$ python -q
>>> import numpy as np
>>> from numpy import linalg as LA
>>> np.set_printoptions(precision=3, suppress=True, linewidth=200, floatmode="fixed")
>>> rnd = lambda a: np.round(a, 3) + 0
>>> A = np.loadtxt("mat.csv", delimiter=",")
>>> A
array([[ 6.000, -3.000,  1.000,  2.000],
       [-1.000,  6.000, -1.000,  0.000],
       [-3.000,  5.000,  2.000, -2.000],
       [-2.000,  4.000, -2.000,  3.000]])
>>> rng = np.random.default_rng(136026)
>>> idx = rng.permutation(4)
>>> idx
array([1, 3, 0, 2])
>>> out = A[idx][:, idx]
>>> np.trace(out)
np.float64(17.0)
>>> out
array([[ 6.000,  0.000, -1.000, -1.000],
       [ 4.000,  3.000, -2.000, -2.000],
       [-3.000,  2.000,  6.000,  1.000],
       [ 5.000, -2.000, -3.000,  2.000]])
>>> rnd(LA.det(out)), rnd(LA.det(A[idx]))
(np.float64(300.0), np.float64(-300.0))
>>> out = np.array([[0, 3, 2], [1, -2, 2]])
>>> Z = np.kron(out, A)
>>> Z.shape
(8, 12)
>>> W = np.array([[3, 2, 1, 1, 1, 0],
...     [0, 2, 0, 0, 0, 2],
...     [1, 3, 0, 2, 3, 3],
...     [1, 3, 2, 3, 3, 0]])
>>> beta = np.array([1, 3, 2, 0, -1, 3])
>>> act = np.maximum(A @ W + beta, 0)
>>> (act > 0).mean(axis=0)
array([0.250, 1.000, 0.750, 0.500, 0.250, 0.750])
>>> act
array([[22.000, 18.000, 12.000, 14.000, 14.000,  0.000],
       [ 0.000, 10.000,  1.000,  0.000,  0.000, 12.000],
       [ 0.000,  7.000,  0.000,  0.000,  0.000, 19.000],
       [ 0.000, 10.000,  6.000,  3.000,  0.000,  5.000]])
>>> (act > 0).astype(int)
array([[1, 1, 1, 1, 1, 0],
       [0, 1, 1, 0, 0, 1],
       [0, 1, 0, 0, 0, 1],
       [0, 1, 1, 1, 0, 1]])
>>> Z = np.array([[-1, 0, 0],
...     [-3, 2, 1],
...     [1, 1, 1],
...     [-1, 0, -3],
...     [0, 2, -1],
...     [-3, -3, 3]])
>>> W @ Z
array([[ -9,   7,  -1],
       [-12,  -2,   8],
       [-21,   3,   3],
       [-11,  14,  -7]])
>>> (act @ Z).round(6).argmax(axis=1)
array([1, 2, 2, 2])
>>> gram = A.T @ A
>>> (A @ A.T).shape
(4, 4)
>>> gram
array([[ 50.000, -47.000,   5.000,  12.000],
       [-47.000,  86.000,  -7.000,  -4.000],
       [  5.000,  -7.000,  10.000,  -8.000],
       [ 12.000,  -4.000,  -8.000,  17.000]])
>>> np.unravel_index(np.abs(A).argmax(), A.shape)
(np.int64(0), np.int64(0))
>>> A.sum(axis=1)
array([6.000, 4.000, 2.000, 3.000])
>>> np.count_nonzero(A)
np.int64(15)
>>> np.diff(A, axis=0)
array([[-7.000,  9.000, -2.000, -2.000],
       [-2.000, -1.000,  3.000, -2.000],
       [ 1.000, -1.000, -4.000,  5.000]])
>>> rnd(LA.svd(A, compute_uv=False))
array([10.949,  5.170,  3.800,  1.395])
>>> A.mean(axis=0)
array([0.000, 3.000, 0.000, 0.750])
>>> rnd(LA.norm(A))
np.float64(12.767)
>>> E = np.load("arr.npy")
>>> E
array([[0, 2, 0, 0],
       [1, 1, 1, 2],
       [2, 2, 1, 0],
       [0, 1, 1, 0],
       [2, 0, 1, 0],
       [0, 1, 1, 0],
       [1, 1, 0, 0],
       [1, 2, 0, 0],
       [2, 2, 2, 0],
       [2, 2, 1, 0]])
>>> idx = E[:, 3] > np.median(E[:, 3])
>>> f = E[idx].mean(axis=0) - E[~idx].mean(axis=0)
>>> idx.astype(int)
array([0, 1, 0, 0, 0, 0, 0, 0, 0, 0])
>>> (((E - E.mean(axis=0)) @ f > 0) == idx).mean()
np.float64(0.9)
>>> rnd(f)
array([-0.111, -0.444,  0.222,  2.000])
>>> idx = rng.permutation(4)
>>> out = E[:, idx] * rng.choice([-1, 1], 4)
>>> out
array([[ 0, -2,  0,  0],
       [-1, -1, -2, -1],
       [-2, -2,  0, -1],
       [ 0, -1,  0, -1],
       [-2,  0,  0, -1],
       [ 0, -1,  0, -1],
       [-1, -1,  0,  0],
       [-1, -2,  0,  0],
       [-2, -2,  0, -2],
       [-2, -2,  0, -1]])
>>> U, _, Vt = LA.svd(E.T @ out)
>>> rnd(U @ Vt)
array([[-1.000,  0.000,  0.000,  0.000],
       [ 0.000, -1.000,  0.000,  0.000],
       [ 0.000,  0.000,  0.000, -1.000],
       [ 0.000,  0.000, -1.000,  0.000]])
>>> idx
array([0, 1, 3, 2])
>>> out = np.c_[E[:, :3] @ np.array([[3, 5, 3], [0, 4, 3], [0, 3, 1]]), np.array([2, 2, 0, 0, 2, -2, 2, 1, 1, 0])]
>>> out
array([[ 0,  8,  6,  2],
       [ 3, 12,  7,  2],
       [ 6, 21, 13,  0],
       [ 0,  7,  4,  0],
       [ 6, 13,  7,  2],
       [ 0,  7,  4, -2],
       [ 3,  9,  6,  2],
       [ 3, 13,  9,  1],
       [ 6, 24, 14,  1],
       [ 6, 21, 13,  0]])
>>> LA.matrix_rank(np.c_[E, out])
np.int64(5)
>>> LA.matrix_rank(out)
np.int64(4)
>>> rnd(LA.norm(out - E @ LA.lstsq(E, out)[0], axis=0))
array([0.000, 0.000, 0.000, 3.239])
>>> rnd(LA.lstsq(E, out[:, 0])[0])
array([3.000, 0.000, 0.000, 0.000])
>>> X = np.load("w.npy")
>>> rnd(X)
array([[ 1.000,  0.000,  0.000,  0.000,  0.000,  0.000,  0.000,  0.000,  0.000],
       [ 0.000,  1.000,  0.000,  0.000,  0.000,  0.000,  0.000,  0.000,  0.000],
       [ 0.000,  0.000,  1.000,  0.000,  0.000,  0.000,  0.000,  0.000,  0.000],
       [ 0.000,  0.000,  0.000,  0.866,  0.000, -0.500,  0.000,  0.000,  0.000],
       [ 0.000,  0.000,  0.000,  0.000,  1.000,  0.000,  0.000,  0.000,  0.000],
       [ 0.000,  0.000,  0.000,  0.500,  0.000,  0.866,  0.000,  0.000,  0.000],
       [ 0.000,  0.000,  0.000,  0.000,  0.000,  0.000,  1.000,  0.000,  0.000],
       [ 0.000,  0.000,  0.000,  0.000,  0.000,  0.000,  0.000,  1.000,  0.000],
       [ 0.000,  0.000,  0.000,  0.000,  0.000,  0.000,  0.000,  0.000,  1.000]])
>>> rnd(X.T @ X)
array([[1.000, 0.000, 0.000, 0.000, 0.000, 0.000, 0.000, 0.000, 0.000],
       [0.000, 1.000, 0.000, 0.000, 0.000, 0.000, 0.000, 0.000, 0.000],
       [0.000, 0.000, 1.000, 0.000, 0.000, 0.000, 0.000, 0.000, 0.000],
       [0.000, 0.000, 0.000, 1.000, 0.000, 0.000, 0.000, 0.000, 0.000],
       [0.000, 0.000, 0.000, 0.000, 1.000, 0.000, 0.000, 0.000, 0.000],
       [0.000, 0.000, 0.000, 0.000, 0.000, 1.000, 0.000, 0.000, 0.000],
       [0.000, 0.000, 0.000, 0.000, 0.000, 0.000, 1.000, 0.000, 0.000],
       [0.000, 0.000, 0.000, 0.000, 0.000, 0.000, 0.000, 1.000, 0.000],
       [0.000, 0.000, 0.000, 0.000, 0.000, 0.000, 0.000, 0.000, 1.000]])
>>> rnd(X @ X.T)
array([[1.000, 0.000, 0.000, 0.000, 0.000, 0.000, 0.000, 0.000, 0.000],
       [0.000, 1.000, 0.000, 0.000, 0.000, 0.000, 0.000, 0.000, 0.000],
       [0.000, 0.000, 1.000, 0.000, 0.000, 0.000, 0.000, 0.000, 0.000],
       [0.000, 0.000, 0.000, 1.000, 0.000, 0.000, 0.000, 0.000, 0.000],
       [0.000, 0.000, 0.000, 0.000, 1.000, 0.000, 0.000, 0.000, 0.000],
       [0.000, 0.000, 0.000, 0.000, 0.000, 1.000, 0.000, 0.000, 0.000],
       [0.000, 0.000, 0.000, 0.000, 0.000, 0.000, 1.000, 0.000, 0.000],
       [0.000, 0.000, 0.000, 0.000, 0.000, 0.000, 0.000, 1.000, 0.000],
       [0.000, 0.000, 0.000, 0.000, 0.000, 0.000, 0.000, 0.000, 1.000]])
>>> X[:, 0] @ X[:, 6]
np.float64(0.0)
>>> rnd(LA.norm(X, axis=0))
array([1.000, 1.000, 1.000, 1.000, 1.000, 1.000, 1.000, 1.000, 1.000])
>>> rnd(LA.svd(X, compute_uv=False))
array([1.000, 1.000, 1.000, 1.000, 1.000, 1.000, 1.000, 1.000, 1.000])
